$ python3 -q
>>> import numpy as np
>>> np.set_printoptions(suppress=True, linewidth=100)
>>> X = np.load("mat.npy")
>>> X
array([[-0.1  ,  0.   ,  0.   ],
       [-0.8  ,  0.945,  0.3  ],
       [-0.8  , -0.303, -0.1  ],
       [ 1.7  ,  1.218,  0.4  ],
       [-0.2  ,  2.424,  0.8  ],
       [-0.3  ,  2.703,  0.9  ],
       [-0.2  ,  1.848,  0.6  ],
       [ 0.3  ,  6.   ,  2.   ],
       [-0.1  ,  2.613,  0.9  ],
       [ 0.8  , -6.35 , -2.1  ],
       [ 0.2  , -3.306, -1.1  ],
       [ 1.7  , -3.567, -1.2  ],
       [ 2.2  , -0.258, -0.1  ],
       [ 0.4  ,  0.42 ,  0.1  ],
       [-2.1  ,  0.258,  0.1  ],
       [-0.1  , -2.944, -1.   ],
       [-0.7  ,  1.558,  0.5  ],
       [ 0.3  , -1.793, -0.6  ],
       [ 0.5  ,  0.923,  0.3  ],
       [ 1.   , -2.202, -0.7  ],
       [ 0.9  , -1.189, -0.4  ],
       [-1.7  ,  2.963,  1.   ],
       [-0.4  , -3.653, -1.2  ]])
>>> G = X.T @ X
>>> print(G.round(3))
[[ 23.13  -19.037  -6.41 ]
 [-19.037 169.726  56.418]
 [ -6.41   56.418  18.76 ]]
>>> round(float(np.trace(G)), 3), round(float((X ** 2).sum()), 3)
(211.616, 211.616)
>>> np.round(np.linalg.eigvalsh(G)[::-1], 3)
array([190.886,  20.725,   0.005])
>>> np.round(np.diag(G), 3)
array([ 23.13 , 169.726,  18.76 ])
>>> np.linalg.matrix_rank(G)
np.int64(3)
>>> other = np.c_[X[:, :1] @ np.array([[4]]), np.array([-4, 2, -5, -2, 2, -1, -4, -1, -2, -5, -4, 3, 2, 4, 0, 5, 5, 5, -4, 2, 4, -4, -3])]
>>> other
array([[-0.4, -4. ],
       [-3.2,  2. ],
       [-3.2, -5. ],
       [ 6.8, -2. ],
       [-0.8,  2. ],
       [-1.2, -1. ],
       [-0.8, -4. ],
       [ 1.2, -1. ],
       [-0.4, -2. ],
       [ 3.2, -5. ],
       [ 0.8, -4. ],
       [ 6.8,  3. ],
       [ 8.8,  2. ],
       [ 1.6,  4. ],
       [-8.4,  0. ],
       [-0.4,  5. ],
       [-2.8,  5. ],
       [ 1.2,  5. ],
       [ 2. , -4. ],
       [ 4. ,  2. ],
       [ 3.6,  4. ],
       [-6.8, -4. ],
       [-1.6, -3. ]])
>>> np.round(np.linalg.norm(np.linalg.qr(X)[0].T @ other, axis=0) ** 2 / ((other ** 2).sum(axis=0) + 1e-12), 3)
array([1.   , 0.202])
>>> np.linalg.matrix_rank(np.c_[X, other])
np.int64(4)
>>> vec = np.array([3, 1])
>>> rhs = other @ vec
>>> np.round(np.linalg.lstsq(other, rhs)[0], 3)
array([3., 1.])
>>> print(np.round(np.linalg.pinv(other) @ other, 3) + 0)
[[1. 0.]
 [0. 1.]]
>>> rng = np.random.default_rng(78007)
>>> rhs = rhs + 0.1 * rng.normal(size=23)
>>> rhs.round(3)
array([ -5.278,  -7.623, -14.674,  18.262,  -0.333,  -4.416,  -6.531,   2.544,  -3.328,   4.491,
        -1.727,  23.467,  28.395,   8.653, -25.295,   3.759,  -3.374,   8.391,   2.015,  13.935,
        14.972, -24.54 ,  -7.78 ])
>>> b, *_ = np.linalg.lstsq(other, rhs)
>>> [round(float(np.linalg.norm(np.linalg.solve(other.T @ other + lam * np.eye(2), other.T @ rhs))), 2) for lam in (0, 1, 10, 100)]
[3.17, 3.16, 3.09, 2.53]
